>>> import numpy as np
>>> import numpy.linalg as la
>>> np.set_printoptions(precision=2, suppress=True, linewidth=200)
>>> W0 = np.array([[0.5, 0.5, 0.0, 0.0],
...     [0.0, 1.0, 0.0, 0.0],
...     [0.33, 0.0, 0.67, 0.0],
...     [0.0, 0.0, 0.0, 1.0]])
>>> print(W0)
[[0.5  0.5  0.   0.  ]
 [0.   1.   0.   0.  ]
 [0.33 0.   0.67 0.  ]
 [0.   0.   0.   1.  ]]
>>> # 2 blocks once reordered
>>> Q, r_ = la.qr(W0)
>>> print(np.abs(np.diag(r_)))
[0.6  1.04 0.54 1.  ]
>>> print(Q.shape, r_.shape)
(4, 4) (4, 4)
>>> print(round(abs(r_[0, 0]), 2), np.round(la.norm(W0[:, 0]), 2))
0.6 0.6
>>> print(Q)
[[-0.83 -0.15 -0.53  0.  ]
 [-0.   -0.96  0.27  0.  ]
 [-0.55  0.22  0.8   0.  ]
 [-0.   -0.   -0.    1.  ]]
>>> U, sigma, Vh = la.svd(W0, full_matrices=False)
>>> print(np.abs(Vh[0]))
[0.27 0.96 0.07 0.  ]
>>> print(np.allclose(U * sigma @ Vh, W0))
True
>>> print(np.abs(U[:, 0]).round(6).argmax())
1
>>> print(np.round(Vh @ Vh.T, 2) + 0)
[[1. 0. 0. 0.]
 [0. 1. 0. 0.]
 [0. 0. 1. 0.]
 [0. 0. 0. 1.]]
>>> print(sigma / sigma[0])
[1.   0.87 0.67 0.33]
>>> print(U.shape, sigma.shape, Vh.shape)
(4, 4) (4,) (4, 4)
>>> print(sigma)
[1.15 1.   0.77 0.38]
>>> print((sigma > 1e-8).sum())
4
>>> rng = np.random.default_rng(502)
>>> idx = rng.permutation(4)
>>> print(idx)
[2 3 0 1]
>>> M2 = W0[idx][:, idx]
>>> print(M2)
[[0.67 0.   0.33 0.  ]
 [0.   1.   0.   0.  ]
 [0.   0.   0.5  0.5 ]
 [0.   0.   0.   1.  ]]
>>> print(np.allclose(M2, W0))
False
>>> vals, evecs = la.eig(W0)
>>> print(np.round(np.prod(vals), 2))
0.34
>>> print(W0 @ evecs[:, 0] - vals[0] * evecs[:, 0])
[0. 0. 0. 0.]
>>> print(np.sort(la.eigvals(la.inv(W0))))
[1.   1.   1.49 2.  ]
>>> M2 = np.array([[1, 2, 1], [1, 0, 1], [2, 1, 0], [2, 2, 1]])
>>> print(np.einsum("ij,ij->i", W0, W0))
[0.5  1.   0.56 1.  ]
>>> print(np.vstack([W0, M2.T]).shape)
(7, 4)
>>> print(np.einsum("ij->j", W0))
[0.83 1.5  0.67 1.  ]
>>> m1 = np.loadtxt("m.csv", delimiter=",")
>>> print(m1)
[[ -2.26 -16.57 -10.97]
 [  0.47  18.76   6.91]
 [ -6.61  -3.56 -18.54]
 [ -1.95  19.89   0.85]
 [  5.47 -16.79   9.38]
 [  7.24  -8.71  16.49]
 [  2.77  15.72  12.05]
 [ -7.32   3.52 -18.28]
 [ -1.84 -17.19 -10.05]
 [  3.64  13.97  13.84]
 [ -6.25  14.64 -12.1 ]
 [ -6.87  11.86 -14.56]
 [  7.29  -2.72  18.43]
 [ -4.45  18.49  -6.19]
 [ -1.4  -17.78  -9.05]
 [  7.35  -4.66  18.01]
 [ -5.68  -8.02 -17.42]
 [ -0.45  19.44   4.69]
 [  7.21  -1.55  18.59]
 [  1.43  17.74   9.13]
 [  1.61 -19.86  -1.74]
 [ -5.42  16.9   -9.21]
 [  5.48   8.75  17.13]
 [ -1.96  19.89   0.81]
 [ -4.73  18.12  -7.02]
 [  7.1  -10.19  15.67]
 [ -2.14  19.88   0.34]
 [  3.85  13.51  14.24]
 [  5.62 -16.45   9.88]
 [  6.81 -12.18  14.32]
 [  6.89 -11.71  14.67]]
>>> U, sigma, Vh = la.svd(m1, full_matrices=False)
>>> print(np.allclose(U * sigma @ Vh, m1))
True
>>> print(U.shape, sigma.shape, Vh.shape)
(31, 3) (3,) (3, 3)
>>> print(np.round(Vh @ Vh.T, 2) + 0)
[[1. 0. 0.]
 [0. 1. 0.]
 [0. 0. 1.]]
>>> print(np.round(U.T @ U, 2) + 0)
[[1. 0. 0.]
 [0. 1. 0.]
 [0. 0. 1.]]
>>> Xc = m1 - m1.mean(axis=0)
>>> evecs = la.svd(Xc)[2][:2]
>>> M2 = Xc - Xc @ evecs.T @ evecs
>>> print(np.round(M2.std(axis=0), 2) + 0)
[0. 0. 0.]
>>> print(np.round(la.norm(M2) / la.norm(Xc), 2))
0.0
>>> print(np.round(np.cov(Xc @ evecs.T, rowvar=False), 2) + 0)
[[224.55   0.  ]
 [  0.   173.94]]
>>> M2 = m1 / la.norm(m1, axis=1, keepdims=True)
>>> G = M2 @ M2.T
>>> print(la.norm(M2, axis=1))
[1. 1. 1. 1. 1. 1. 1. 1. 1. 1. 1. 1. 1. 1. 1. 1. 1. 1. 1. 1. 1. 1. 1. 1. 1. 1. 1. 1. 1. 1. 1.]
>>> U, sigma, Vh = la.svd(m1)
>>> print(np.argmax(sigma[:-1] / (sigma[1:] + 1e-6)) + 1)
2
>>> M2 = U[:, :2] @ np.diag(sigma[:2]) @ Vh[:2]
>>> print(M2)
[[ -2.26 -16.57 -10.97]
 [  0.47  18.76   6.91]
 [ -6.61  -3.56 -18.54]
 [ -1.95  19.89   0.85]
 [  5.47 -16.79   9.38]
 [  7.24  -8.71  16.49]
 [  2.77  15.72  12.05]
 [ -7.32   3.52 -18.28]
 [ -1.84 -17.19 -10.05]
 [  3.64  13.97  13.84]
 [ -6.25  14.64 -12.1 ]
 [ -6.87  11.86 -14.56]
 [  7.29  -2.72  18.43]
 [ -4.45  18.49  -6.19]
 [ -1.4  -17.78  -9.05]
 [  7.35  -4.66  18.01]
 [ -5.68  -8.02 -17.42]
 [ -0.45  19.44   4.69]
 [  7.21  -1.55  18.59]
 [  1.43  17.74   9.13]
 [  1.61 -19.86  -1.74]
 [ -5.42  16.9   -9.21]
 [  5.48   8.75  17.13]
 [ -1.96  19.89   0.81]
 [ -4.73  18.12  -7.02]
 [  7.1  -10.19  15.67]
 [ -2.14  19.88   0.34]
 [  3.85  13.51  14.24]
 [  5.62 -16.45   9.88]
 [  6.81 -12.18  14.32]
 [  6.89 -11.71  14.67]]
>>> print(np.round(la.norm(m1 - M2, 2), 2), round(sigma[2], 2))
0.0 0.0
>>> print(round(float(la.norm(m1 - M2) / la.norm(m1)), 2))
0.0
>>> K = np.load("w.npy")
>>> print(K)
[[-2 -1  1 -2]
 [-1 -2  3  0]
 [-2 -2  3 -2]
 [-4 -4  2 -4]
 [-5 -3  0 -5]
 [-5 -2  0 -5]
 [-6 -1  1 -3]
 [-4 -3  2 -4]
 [-6 -4  2 -4]
 [-6 -4  2 -6]
 [-6 -2  0 -7]]
>>> proj = K @ la.solve(K.T @ K, K.T)
>>> print(np.diag(proj))
[0.09 0.36 0.47 0.32 0.32 0.18 0.84 0.15 0.47 0.22 0.58]
>>> print(np.allclose(proj @ proj, proj))
True
>>> print(np.round(proj @ K[:, 2], 2) + 0)
[1. 3. 3. 2. 0. 0. 1. 2. 2. 2. 0.]
>>> X = np.loadtxt("out18.csv", delimiter=",")
>>> print(X)
[[ 7.48 12.91 -8.92]
 [ 7.23 12.38 -8.41]
 [ 6.46 10.84 -6.96]
 [ 5.53  9.02 -5.32]
 [ 3.39  5.21 -2.33]
 [ 2.66  4.01 -1.56]
 [ 2.37  3.56 -1.3 ]
 [ 0.93  1.47 -0.39]
 [ 0.6   1.02 -0.28]
 [ 0.01 -0.05  0.06]
 [ 0.72 -0.45  1.74]
 [ 0.81 -0.49  1.96]
 [ 0.81 -0.49  1.97]
 [ 1.04 -0.58  2.51]
 [ 2.29 -1.15  5.81]
 [ 2.59 -1.32  6.68]
 [ 4.35 -2.51 12.23]
 [ 4.97 -3.01 14.37]
 [ 5.09 -3.11 14.82]
 [ 7.76 -5.74 25.03]]
>>> M2 = np.c_[X[:, :2] @ np.array([[-5, -8], [-5, -9]]), np.array([0, 2, 2, 3, 3, 2, 2, 2, 2, 2, 0, 1, 2, 0, 2, 3, 2, 1, 0, 0])]
>>> print(M2)
[[-101.95 -176.03    0.  ]
 [ -98.05 -169.26    2.  ]
 [ -86.5  -149.24    2.  ]
 [ -72.75 -125.42    3.  ]
 [ -43.    -74.01    3.  ]
 [ -33.35  -57.37    2.  ]
 [ -29.65  -51.      2.  ]
 [ -12.    -20.67    2.  ]
 [  -8.1   -13.98    2.  ]
 [   0.2     0.37    2.  ]
 [  -1.35   -1.71    0.  ]
 [  -1.6    -2.07    1.  ]
 [  -1.6    -2.07    2.  ]
 [  -2.3    -3.1     0.  ]
 [  -5.7    -7.97    2.  ]
 [  -6.35   -8.84    3.  ]
 [  -9.2   -12.21    2.  ]
 [  -9.8   -12.67    1.  ]
 [  -9.9   -12.73    0.  ]
 [ -10.1   -10.42    0.  ]]
>>> print(la.norm(la.qr(X)[0].T @ M2, axis=0) ** 2 / ((M2 ** 2).sum(axis=0) + 1e-12))
[1.  1.  0.4]
>>> dist = la.norm(X[:, None] - X[None], axis=-1)
>>> print((dist + 1e9 * np.eye(20)).round(6).argmin(axis=1))
[ 1  0  1  2  5  6  5  8  7  8 11 12 11 12 15 14 17 18 17 18]
>>> print(la.matrix_rank(dist ** 2))
5
>>> Xc = X - X.mean(axis=0)
>>> U, sigma, Vh = la.svd(Xc, full_matrices=False)
>>> print(np.searchsorted(np.cumsum(sigma ** 2) / (sigma ** 2).sum(), 0.9) + 1)
2
>>> print((np.sign(U[:, 0]) == np.sign(U[0, 0])).astype(int))
[1 1 1 1 1 1 1 1 1 1 0 0 0 0 0 0 0 0 0 0]
>>> print(np.abs(Vh[0]).argmax())
2
>>> print(round(float((sigma ** 2).sum() ** 2 / (sigma ** 4).sum()), 2))
1.25
>>> print(np.round(Xc.mean(axis=0), 2) + 0)
[0. 0. 0.]
>>> idx = X[:, 2] > np.median(X[:, 2])
>>> r0 = X[idx].mean(axis=0) - X[~idx].mean(axis=0)
>>> print(r0)
[-0.62 -7.92 12.25]
>>> print(np.argsort(-np.abs(r0).round(6), kind="stable"))
[2 1 0]
>>> print(((X - X.mean(axis=0)) @ r0 > 0).astype(int))
[0 0 0 0 0 0 0 0 0 0 1 1 1 1 1 1 1 1 1 1]
>>> J = np.array([[1, 3, 0, 0, 2, 0],
...     [0, 1, 3, 0, 3, 1],
...     [0, 0, 1, 0, 2, 3],
...     [0, 0, 0, 3, 2, 3],
...     [0, 0, 0, 0, 3, 3],
...     [0, 0, 0, 0, 0, 3]])
>>> print(np.allclose(J, J.T))
False
>>> print((J - J.T) / 2)
[[ 0.   1.5  0.   0.   1.   0. ]
 [-1.5  0.   1.5  0.   1.5  0.5]
 [ 0.  -1.5  0.   0.   1.   1.5]
 [ 0.   0.   0.   0.   1.   1.5]
 [-1.  -1.5 -1.  -1.   0.   1.5]
 [ 0.  -0.5 -1.5 -1.5 -1.5  0. ]]
>>> print(la.matrix_power(J, 3))
[[  1   9  27   0  89 111]
 [  0   1   9   0  69 139]
 [  0   0   1   0  26  81]
 [  0   0   0  27  54 135]
 [  0   0   0   0  27  81]
 [  0   0   0   0   0  27]]
>>> print(J @ J)
[[ 1  6  9  0 17  9]
 [ 0  1  6  0 18 22]
 [ 0  0  1  0  8 18]
 [ 0  0  0  9 12 24]
 [ 0  0  0  0  9 18]
 [ 0  0  0  0  0  9]]
>>> print(np.trace(J))
12
>>> M2 = la.invert(J)
Traceback (most recent call last):
  File "<python-input-88>", line 1, in <module>
    M2 = la.invert(J)
         ^^^^^^^^^
AttributeError: module 'numpy.linalg' has no attribute 'invert'
>>> M2 = J ** -1
Traceback (most recent call last):
  File "<python-input-89>", line 1, in <module>
    M2 = J ** -1
         ~~^^~~~
ValueError: Integers to negative integer powers are not allowed.
>>> M2 = la.inv(J)
>>> print(round(la.cond(J), 2))
93.7
>>> print(round(la.slogdet(J)[0], 2))
1.0
>>> print((np.abs(M2) > 1e-9).astype(int))
[[1 1 1 0 1 1]
 [0 1 1 0 1 1]
 [0 0 1 0 1 1]
 [0 0 0 1 1 1]
 [0 0 0 0 1 1]
 [0 0 0 0 0 1]]
>>> print(la.det(J) * M2)
[[  27.  -81.  243.    0.  -99. -117.]
 [   0.   27.  -81.    0.   27.   45.]
 [   0.    0.   27.    0.  -18.   -9.]
 [   0.    0.    0.    9.   -6.   -3.]
 [   0.    0.    0.    0.    9.   -9.]
 [   0.    0.    0.    0.    0.    9.]]
>>> print(np.allclose(M2, J.T))
False
>>> print(round(la.eigvals(W0).sum().real, 2))
3.17
>>> print(np.einsum("ii->", W0))
3.17
>>> print(round(np.einsum("ij,ji->", W0, W0), 2))
2.7
>>> print(np.round(la.det(W0.T), 2))
0.34
>>> print(np.kron(np.eye(2, dtype=int), W0))
[[0.5  0.5  0.   0.   0.   0.   0.   0.  ]
 [0.   1.   0.   0.   0.   0.   0.   0.  ]
 [0.33 0.   0.67 0.   0.   0.   0.   0.  ]
 [0.   0.   0.   1.   0.   0.   0.   0.  ]
 [0.   0.   0.   0.   0.5  0.5  0.   0.  ]
 [0.   0.   0.   0.   0.   1.   0.   0.  ]
 [0.   0.   0.   0.   0.33 0.   0.67 0.  ]
 [0.   0.   0.   0.   0.   0.   0.   1.  ]]
>>> print(np.poly(W0))
[ 1.   -3.17  3.67 -1.84  0.34]
>>> print(round(la.det(W0[::-1]), 2))
0.34
>>> F = np.load("mat.npy")
>>> print(F)
[[ 3  2  8]
 [ 3  2  8]
 [ 3  1  4]
 [ 3  0  0]
 [ 3  3 12]]
>>> # rows 0 and 1 are equal
>>> print(np.round(F @ la.pinv(F) @ F, 2) + 0)
[[ 3.  2.  8.]
 [ 3.  2.  8.]
 [ 3.  1.  4.]
 [ 3.  0.  0.]
 [ 3.  3. 12.]]
>>> print(np.allclose(F[:-1].T @ la.lstsq(F[:-1].T, F[-1])[0], F[-1]))
True
>>> print(np.unique(F.round(6), axis=0).shape)
(4, 3)
>>> print(round(np.trace(la.pinv(F) @ F), 2))
2.0
>>> print(la.cond(F) > 100)
True
>>> print(np.round(la.norm(F, 2) / la.norm(F), 2))
0.98
>>> print(la.matrix_rank(F, rtol=0.1))
2
>>> Xc = (X - X.mean(axis=0)) / X.std(axis=0)
>>> print(np.argwhere(np.abs(Xc) > 2))
[[ 0  1]
 [19  2]]
>>> print(Xc.std(axis=0))
[1. 1. 1.]
>>> c = la.lstsq(np.delete(Xc, 2, axis=1), Xc[:, 2])[0]
>>> print(round(float(1 - np.var(Xc[:, 2] - np.delete(Xc, 2, axis=1) @ c)), 2))
1.0
>>> print(np.abs(c).argmax())
1
>>> M2 = np.array([[2, -3, 0], [-2, -2, -3]])
>>> C = np.kron(M2, F)
>>> print(la.matrix_rank(C))
4
>>> print(C.shape)
(10, 9)
>>> M2 = np.array([[2, 1, 0, 1, 2],
...     [1, 2, 0, 0, 1],
...     [2, 1, 0, 3, 0],
...     [2, 0, 2, 2, 1],
...     [0, 1, 2, 3, 3]])
>>> M = M2 - M2.T
>>> print(M)
[[ 0  0 -2 -1  2]
 [ 0  0 -1  0  0]
 [ 2  1  0  1 -2]
 [ 1  0 -1  0 -2]
 [-2  0  2  2  0]]
>>> # rows and columns are dependent
>>> rank = la.matrix_rank(M)
>>> print(rank)
4
>>> N = la.svd(M)[2][rank:].T
>>> print(np.round(N @ N.T, 2) + 0)
[[ 0.16 -0.32  0.    0.16  0.08]
 [-0.32  0.64  0.   -0.32 -0.16]
 [ 0.    0.    0.    0.    0.  ]
 [ 0.16 -0.32  0.    0.16  0.08]
 [ 0.08 -0.16  0.    0.08  0.04]]
>>> print(np.round(M @ N, 2) + 0)
[[0.]
 [0.]
 [0.]
 [0.]
 [0.]]
>>> print(np.allclose(M @ N, 0))
True
>>> r0 = np.array([0, 3])
>>> print(np.convolve(M[1], r0))
[ 0  0  0 -3  0  0]
>>> print(np.array([np.convolve(row, r0, "same") for row in M]))
[[ 0  0  0 -6 -3]
 [ 0  0  0 -3  0]
 [ 0  6  3  0  3]
 [ 0  3  0 -3  0]
 [ 0 -6  0  6  6]]
>>> print(np.cross(M[1, :3], M[4, :3]))
[0 2 0]
>>> print(round(la.det(M.T), 2))
0.0
>>> print(np.round(la.eigvals(M), 2) + 0)
[0.+4.19j 0.-4.19j 0.+1.19j 0.-1.19j 0.+0.j  ]
>>> print(np.round(np.poly(M), 2) + 0)
[ 1.  0. 19.  0. 25.  0.]
>>> print(np.einsum("ii->", M))
0
>>> print(round(float(la.det(M[::-1])), 2))
0.0
>>> print(np.kron(np.eye(2, dtype=int), M))
[[ 0  0 -2 -1  2  0  0  0  0  0]
 [ 0  0 -1  0  0  0  0  0  0  0]
 [ 2  1  0  1 -2  0  0  0  0  0]
 [ 1  0 -1  0 -2  0  0  0  0  0]
 [-2  0  2  2  0  0  0  0  0  0]
 [ 0  0  0  0  0  0  0 -2 -1  2]
 [ 0  0  0  0  0  0  0 -1  0  0]
 [ 0  0  0  0  0  2  1  0  1 -2]
 [ 0  0  0  0  0  1  0 -1  0 -2]
 [ 0  0  0  0  0 -2  0  2  2  0]]
>>> print(np.einsum("ij,ji->", M, M))
-38
